>>> import numpy as np
>>> from numpy import linalg as LA
>>> np.set_printoptions(precision=2, suppress=True, linewidth=140, floatmode="fixed")
>>> J = np.loadtxt("block7.csv", delimiter=",")
>>> J
array([[ 0.81, -0.08, -0.08, -0.52,  0.25],
       [-0.08,  0.96, -0.04, -0.22,  0.11],
       [-0.08, -0.04,  0.96, -0.22,  0.11],
       [-0.52, -0.22, -0.22, -0.42,  0.67],
       [ 0.25,  0.11,  0.11,  0.67,  0.68]])
>>> # columns are unit length and at right angles
>>> vals, evecs = LA.eigh(J)
>>> np.round(evecs.T @ evecs, 2) + 0
array([[1.00, 0.00, 0.00, 0.00, 0.00],
       [0.00, 1.00, 0.00, 0.00, 0.00],
       [0.00, 0.00, 1.00, 0.00, 0.00],
       [0.00, 0.00, 0.00, 1.00, 0.00],
       [0.00, 0.00, 0.00, 0.00, 1.00]])
>>> (vals > 1e-8).sum(), (vals < -1e-8).sum()
(np.int64(4), np.int64(1))
>>> vals
array([-1.00,  1.00,  1.00,  1.00,  1.00])
>>> np.round(evecs.T @ J @ evecs, 2) + 0
array([[-1.00,  0.00,  0.00,  0.00,  0.00],
       [ 0.00,  1.00,  0.00,  0.00,  0.00],
       [ 0.00,  0.00,  1.00,  0.00,  0.00],
       [ 0.00,  0.00,  0.00,  1.00,  0.00],
       [ 0.00,  0.00,  0.00,  0.00,  1.00]])
>>> evecs @ np.diag(vals) @ evecs.T
array([[ 0.81, -0.08, -0.08, -0.52,  0.25],
       [-0.08,  0.96, -0.04, -0.22,  0.11],
       [-0.08, -0.04,  0.96, -0.22,  0.11],
       [-0.52, -0.22, -0.22, -0.42,  0.67],
       [ 0.25,  0.11,  0.11,  0.67,  0.68]])
>>> x0 = np.array([-3, -1, -2, -3, -2])
>>> h = np.maximum(J @ x0, 0)
>>> h
array([0.00, 0.00, 0.00, 2.15, 0.00])
>>> np.maximum(J @ (3 * x0), 0)
array([0.00, 0.00, 0.00, 6.45, 0.00])
>>> x0 = np.array([1, 0, 5, 5, 2])
>>> np.sign((J @ x0).round(6))
array([-1.00, -1.00,  1.00, -1.00,  1.00])
>>> np.einsum("ij,j->i", J, x0)
array([-1.72, -1.17,  3.83, -2.39,  5.50])
>>> (J @ x0).argmax()
np.int64(4)
>>> J @ x0
array([-1.72, -1.17,  3.83, -2.39,  5.50])
>>> (J * x0).sum(axis=1)
array([-1.72, -1.17,  3.83, -2.39,  5.50])
>>> J @ np.eye(5)[0]
array([ 0.81, -0.08, -0.08, -0.52,  0.25])
>>> J @ (2 * x0)
array([-3.45, -2.33,  7.67, -4.78, 11.00])
>>> J @ np.ones(5)
array([ 0.37,  0.73,  0.73, -0.72,  1.81])
>>> U, sv, Vh = LA.svd(J, full_matrices=False)
>>> np.cumsum(sv ** 2) / np.sum(sv ** 2)
array([0.20, 0.40, 0.60, 0.80, 1.00])
>>> np.allclose(U * sv @ Vh, J)
True
>>> U.shape, sv.shape, Vh.shape
((5, 5), (5,), (5, 5))
>>> round(float(np.sqrt((sv ** 2).sum())), 2), round(float(LA.norm(J)), 2)
(2.24, 2.24)
>>> round(LA.eigvalsh(J).min(), 2)
np.float64(-1.0)
>>> np.all(LA.eigvalsh(J) > 0)
np.False_
>>> X = np.load("test0.npy")
>>> X.round(2) + 0
array([[0.25, 0.02, 0.43],
       [0.02, 0.00, 0.04],
       [0.43, 0.04, 0.75]])
>>> # equal to its transpose
>>> rng = np.random.default_rng(80)
>>> lab = rng.permutation(5)
>>> lab
array([1, 4, 0, 2, 3])
>>> Y = J[lab][:, lab]
>>> np.trace(Y)
np.float64(3.0)
>>> np.sort(np.abs(LA.eigvals(Y)))
array([1.00, 1.00, 1.00, 1.00, 1.00])
>>> np.allclose(Y, J)
False
>>> np.round(LA.det(Y), 2), round(LA.det(J[lab]), 2)
(np.float64(-1.0), np.float64(-1.0))
>>> vals, evecs = LA.eigh(X)
>>> x0 = np.array([-3, 0, 1])
>>> round(np.abs(X).sum(axis=1).max(), 2), np.abs(vals).max()
(np.float64(1.22), np.float64(1.0))
>>> (np.sign(evecs[:, -1].round(6)) == np.sign(evecs[0, -1].round(6))).astype(int)
array([1, 1, 1])
>>> np.round(LA.eigvalsh(X[1:, 1:]), 2) + 0
array([0.00, 0.75])
>>> np.round(evecs * np.maximum(vals, 0) @ evecs.T, 2) + 0
array([[0.25, 0.02, 0.43],
       [0.02, 0.00, 0.04],
       [0.43, 0.04, 0.75]])
>>> np.round(evecs * np.abs(vals) @ evecs.T, 2) + 0
array([[0.25, 0.02, 0.43],
       [0.02, 0.00, 0.04],
       [0.43, 0.04, 0.75]])
>>> A = np.load("data.npy")
>>> A
array([[22, -3,  0, -2],
       [-3, 24, -6,  0],
       [ 0, -6,  5, -1],
       [-2,  0, -1, 15]])
>>> # equal to its transpose
>>> Y = A / np.sqrt((A ** 2).mean(axis=1, keepdims=True))
>>> LA.matrix_rank(Y) == LA.matrix_rank(A)
np.True_
>>> LA.norm(Y, axis=1)
array([2.00, 2.00, 2.00, 2.00])
>>> LA.matrix_rank(A - A.mean(axis=1, keepdims=True))
np.int64(3)
>>> Y[3]
array([-0.26,  0.00, -0.13,  1.98])
>>> A - A.mean(axis=1, keepdims=True)
array([[17.75, -7.25, -4.25, -6.25],
       [-6.75, 20.25, -9.75, -3.75],
       [ 0.50, -5.50,  5.50, -0.50],
       [-5.00, -3.00, -4.00, 12.00]])
>>> A @ A
array([[ 497, -138,   20,  -74],
       [-138,  621, -174,   12],
       [  20, -174,   62,  -20],
       [ -74,   12,  -20,  230]])
>>> np.sort(np.abs(LA.eigvals(A)))
array([ 3.13, 14.56, 20.88, 27.43])
>>> round(float(LA.det(A)), 2)
26118.0
>>> lab = rng.permutation(4)
>>> lab
array([3, 1, 0, 2])
>>> Y = A[lab][:, lab]
>>> round(LA.det(Y), 2), round(float(LA.det(A[lab])), 2)
(np.float64(26118.0), 26118.0)
>>> np.diag(Y)
array([15, 24, 22,  5])
>>> Y = A + rng.integers(-2, 3, (4, 3)) @ rng.integers(-2, 3, (3, 4))
>>> Y
array([[ 24,  -4,   0,  -1],
       [ -7,  24,  -5,   0],
       [  0, -10,  -5,   3],
       [ -1,   3,   4,  12]])
>>> Y - A
array([[  2,  -1,   0,   1],
       [ -4,   0,   1,   0],
       [  0,  -4, -10,   4],
       [  1,   3,   5,  -3]])
>>> LA.matrix_rank(Y - A, tol=1e-8)
np.int64(3)
>>> round(LA.norm(Y, "nuc"), 2)
np.float64(70.31)
>>> np.round(LA.norm(Y[0] - Y[1]), 2)
np.float64(42.08)
>>> round(float(LA.norm(Y, 2)), 2)
30.64
>>> LA.norm(Y, axis=1)
array([24.35, 25.50, 11.58, 13.04])
>>> m1 = np.loadtxt("arr.csv", delimiter=",")
>>> m1
array([[ 0.40, -0.40, -0.60,  0.61],
       [ 0.60,  0.20,  1.30, -1.28],
       [ 1.00, -1.10,  0.10, -0.19],
       [ 0.30, -1.00,  1.00, -0.92],
       [-1.10, -0.30, -2.00,  2.08],
       [-0.60,  0.50, -0.40,  0.37],
       [ 0.30,  1.50, -0.60,  0.62],
       [ 1.00, -0.20,  0.20, -0.30],
       [-0.70,  0.70, -0.80,  0.79],
       [ 0.70,  0.60, -0.30,  0.24],
       [-0.70,  0.30, -0.10,  0.21],
       [ 1.30,  0.20, -0.50,  0.46],
       [-1.20, -1.10, -0.50,  0.44]])
>>> Ac = m1 - m1.mean(axis=0)
>>> U, sv, Vh = LA.svd(Ac, full_matrices=False)
>>> np.abs(U[:, 0]).argmax()
np.int64(4)
>>> np.abs(Vh[-1])
array([0.03, 0.01, 0.70, 0.71])
>>> sv
array([4.45, 2.76, 2.19, 0.14])
>>> U, sv, Vh = LA.svd(m1)
>>> np.argmax(sv[:-1] / (sv[1:] + 1e-6)) + 1
np.int64(3)
>>> Y = U[:, :3] @ np.diag(sv[:3]) @ Vh[:3]
>>> LA.matrix_rank(m1, rtol=0.05)
np.int64(3)
>>> round(LA.norm(m1 - Y, 2), 2), round(float(sv[3]), 2)
(np.float64(0.14), 0.14)
>>> Ac = (m1 - m1.mean(axis=0)) / m1.std(axis=0)
>>> Ac.std(axis=0)
array([1.00, 1.00, 1.00, 1.00])
>>> beta = LA.lstsq(np.delete(Ac, 3, axis=1), Ac[:, 3])[0]
>>> round(float(1 - np.var(Ac[:, 3] - np.delete(Ac, 3, axis=1) @ beta)), 2)
1.0
>>> f, v = m1[7], m1[8]
>>> round(float(f @ v), 2)
-1.24
>>> pr = (f @ v) / (f @ f) * f
>>> round((v - pr) @ f, 2)
np.float64(0.0)
>>> np.outer(f, v)
array([[-0.70,  0.70, -0.80,  0.79],
       [ 0.14, -0.14,  0.16, -0.16],
       [-0.14,  0.14, -0.16,  0.16],
       [ 0.21, -0.21,  0.24, -0.24]])
>>> G = np.cov(m1, rowvar=False)
>>> np.corrcoef(m1.T)
array([[ 1.00,  0.02,  0.49, -0.52],
       [ 0.02,  1.00, -0.20,  0.20],
       [ 0.49, -0.20,  1.00, -1.00],
       [-0.52,  0.20, -1.00,  1.00]])
>>> round(np.corrcoef(m1[:, 1], m1[:, 2])[0, 1], 2)
np.float64(-0.2)
>>> np.argwhere(np.triu(np.abs(np.corrcoef(m1.T)) > 0.8, 1))
array([[2, 3]])
>>> np.argsort(-m1.std(axis=0).round(6), kind="stable")
array([0, 3, 2, 1])
>>> G.shape
(4, 4)
>>> np.polyfit(m1[:, 1], m1[:, 2], 1)
array([-0.21, -0.25])
>>> arr = np.load("x.npy")
>>> arr
array([[-3,  1,  2,  0,  1],
       [ 0,  0,  0,  0,  0],
       [ 1,  2, -1,  0,  3],
       [ 3, -3,  3, -2, -1],
       [ 0,  1, -3, -1,  1],
       [ 3, -3,  3, -2, -1],
       [ 0,  0,  0,  0,  0],
       [ 1,  2, -1,  0,  3],
       [ 0,  1, -3, -1,  1],
       [ 0,  1, -3, -1,  1],
       [-2,  3,  1,  0,  4],
       [ 4, -1,  2, -2,  2],
       [ 0,  0,  0,  0,  0],
       [-3,  3,  0, -2,  2],
       [-3,  3,  0, -2,  2]])
>>> G = np.cov(arr, rowvar=False)
>>> np.argwhere(np.triu(np.abs(np.corrcoef(arr.T)) > 0.8, 1))
array([[1, 4]])
>>> np.polyfit(arr[:, 1], arr[:, 4], 1)
array([0.62, 0.78])
>>> G.shape
(5, 5)
>>> np.median(arr, axis=0)
array([ 0.00,  1.00,  0.00, -1.00,  1.00])
>>> round(float(np.corrcoef(arr[:, 1], arr[:, 4])[0, 1]), 2)
0.81
>>> G
array([[ 4.78, -3.26,  1.14, -0.51, -1.16],
       [-3.26,  3.67, -2.00,  0.55,  2.29],
       [ 1.14, -2.00,  4.00, -0.50, -0.79],
       [-0.51,  0.55, -0.50,  0.84,  0.33],
       [-1.16,  2.29, -0.79,  0.33,  2.17]])
>>> Q, Rm = LA.qr(G)
>>> Q
array([[-0.79, -0.51, -0.05, -0.03, -0.32],
       [ 0.54, -0.36, -0.19,  0.08, -0.73],
       [-0.19,  0.48, -0.84, -0.07, -0.17],
       [ 0.08, -0.04,  0.05, -0.99, -0.04],
       [ 0.19, -0.61, -0.51, -0.01,  0.58]])
>>> np.abs(np.diag(Rm))
array([6.03, 2.03, 2.65, 0.74, 0.07])
>>> np.round(Q.T @ Q, 2) + 0
array([[1.00, 0.00, 0.00, 0.00, 0.00],
       [0.00, 1.00, 0.00, 0.00, 0.00],
       [0.00, 0.00, 1.00, 0.00, 0.00],
       [0.00, 0.00, 0.00, 1.00, 0.00],
       [0.00, 0.00, 0.00, 0.00, 1.00]])
>>> Q.shape, Rm.shape
((5, 5), (5, 5))
